$ python -q
>>> import numpy as np
>>> import numpy.linalg as la
>>> np.set_printoptions(precision=2, suppress=True, linewidth=200)
>>> arr = np.load("x.npy")
>>> arr
array([[  1. ,   0.2,   1.5,  -0.8, -10. ,  -1.3],
       [  0.2,  -0.2,   0. ,  -0.3,  22. ,   0.9],
       [ -0.6,   0.8,   1.1,   0.2,  44. ,   1.1],
       [  1.7,   2. ,  -0.8,   1.4,   2. ,   0.2],
       [  0.7,  -1.5,  -1. ,  -1.2, -14. ,   0. ]])
>>> arr.reshape(-1, 2)
array([[  1. ,   0.2],
       [  1.5,  -0.8],
       [-10. ,  -1.3],
       [  0.2,  -0.2],
       [  0. ,  -0.3],
       [ 22. ,   0.9],
       [ -0.6,   0.8],
       [  1.1,   0.2],
       [ 44. ,   1.1],
       [  1.7,   2. ],
       [ -0.8,   1.4],
       [  2. ,   0.2],
       [  0.7,  -1.5],
       [ -1. ,  -1.2],
       [-14. ,   0. ]])
>>> arr.reshape(2, -1)
array([[  1. ,   0.2,   1.5,  -0.8, -10. ,  -1.3,   0.2,  -0.2,   0. ,  -0.3,  22. ,   0.9,  -0.6,   0.8,   1.1],
       [  0.2,  44. ,   1.1,   1.7,   2. ,  -0.8,   1.4,   2. ,   0.2,   0.7,  -1.5,  -1. ,  -1.2, -14. ,   0. ]])
>>> t3 = arr.reshape(5, 2, -1)
>>> np.einsum("ihd,ihd->ih", t3, t3)
array([[   3.29,  102.33],
       [   0.08,  484.9 ],
       [   2.21, 1937.25],
       [   7.53,    6.  ],
       [   3.74,  197.44]])
>>> t3[:, 0]
array([[ 1. ,  0.2,  1.5],
       [ 0.2, -0.2,  0. ],
       [-0.6,  0.8,  1.1],
       [ 1.7,  2. , -0.8],
       [ 0.7, -1.5, -1. ]])
>>> t3.transpose(1, 0, 2)
array([[[  1. ,   0.2,   1.5],
        [  0.2,  -0.2,   0. ],
        [ -0.6,   0.8,   1.1],
        [  1.7,   2. ,  -0.8],
        [  0.7,  -1.5,  -1. ]],

       [[ -0.8, -10. ,  -1.3],
        [ -0.3,  22. ,   0.9],
        [  0.2,  44. ,   1.1],
        [  1.4,   2. ,   0.2],
        [ -1.2, -14. ,   0. ]]])
>>> [round(float(x), 2) for x in la.svd(arr, compute_uv=False)[:3]]
[52.2, 3.24, 2.43]
>>> round(la.norm(arr, 2) / la.norm(arr), 2)
np.float64(1.0)
>>> t3 = np.stack([arr, -3 * arr, arr[::-1]])
>>> la.matrix_rank(t3.reshape(3, -1))
np.int64(2)
>>> data = np.array([[0, 0, 0],
...     [0, 0, 0],
...     [-2, 2, -1],
...     [-2, 2, -1],
...     [-3, -2, 1],
...     [0, 0, 0],
...     [-3, -2, 1],
...     [-3, -2, 1],
...     [-2, 2, -1],
...     [-2, 2, -1],
...     [-3, -2, 1],
...     [-4, 5, 1],
...     [0, 0, 0],
...     [0, 0, 0],
...     [-3, -2, 1],
...     [-5, 1, 3],
...     [0, 0, 0],
...     [-3, -2, 1],
...     [-2, 2, -1],
...     [-5, 0, 0],
...     [-7, 3, 2]])
>>> # row 1 repeats row 0
>>> x = np.array([2, 1, -1])
>>> y = data @ x
>>> np.round(la.pinv(data) @ data, 2) + 0
array([[1., 0., 0.],
       [0., 1., 0.],
       [0., 0., 1.]])
>>> y
array([  0,   0,  -1,  -1,  -9,   0,  -9,  -9,  -1,  -1,  -9,  -4,   0,   0,  -9, -12,   0,  -9,  -1, -10, -13])
>>> try:
...     la.solve(data, y)
... except la.LinAlgError as e:
...     print(e)
... 
Last 2 dimensions of the array must be square
>>> rng = np.random.default_rng(45105)
>>> y = y + 0.05 * rng.normal(size=21)
>>> y
array([ -0.04,  -0.1 ,  -0.99,  -0.95,  -9.01,   0.05,  -8.96,  -8.99,  -0.98,  -0.95,  -9.02,  -4.  ,   0.05,  -0.07,  -9.02, -11.99,  -0.01,  -8.95,  -1.05, -10.1 , -13.06])
>>> c, *_ = la.lstsq(data, y)
>>> np.round(la.norm(y - data @ c), 2)
np.float64(0.21)
>>> [round(float(la.norm(la.solve(data.T @ data + lam * np.eye(3), data.T @ y))), 2) for lam in (0, 1, 10, 100)]
[2.45, 2.43, 2.27, 1.44]
>>> c.round()
array([ 2.,  1., -1.])
>>> c
array([ 2.,  1., -1.])
>>> dist = la.norm(data[:, None] - data[None], axis=-1)
>>> np.unravel_index(dist.round(6).argmax(), dist.shape)
(np.int64(0), np.int64(20))
>>> dist[:5, :5]
array([[0.  , 0.  , 3.  , 3.  , 3.74],
       [0.  , 0.  , 3.  , 3.  , 3.74],
       [3.  , 3.  , 0.  , 0.  , 4.58],
       [3.  , 3.  , 0.  , 0.  , 4.58],
       [3.74, 3.74, 4.58, 4.58, 0.  ]])
>>> la.norm(data, axis=1)
array([0.  , 0.  , 3.  , 3.  , 3.74, 0.  , 3.74, 3.74, 3.  , 3.  , 3.74, 6.48, 0.  , 0.  , 3.74, 5.92, 0.  , 3.74, 3.  , 5.  , 7.87])
>>> la.norm(data - data.mean(axis=0), axis=1)
array([2.38, 2.38, 2.16, 2.16, 2.52, 2.38, 2.52, 2.52, 2.16, 2.16, 2.52, 5.  , 2.38, 2.38, 2.52, 3.83, 2.38, 2.52, 2.16, 2.71, 5.63])
>>> A2 = arr / np.sqrt((arr ** 2).mean(axis=1, keepdims=True))
>>> la.matrix_rank(arr - arr.mean(axis=1, keepdims=True))
np.int64(5)
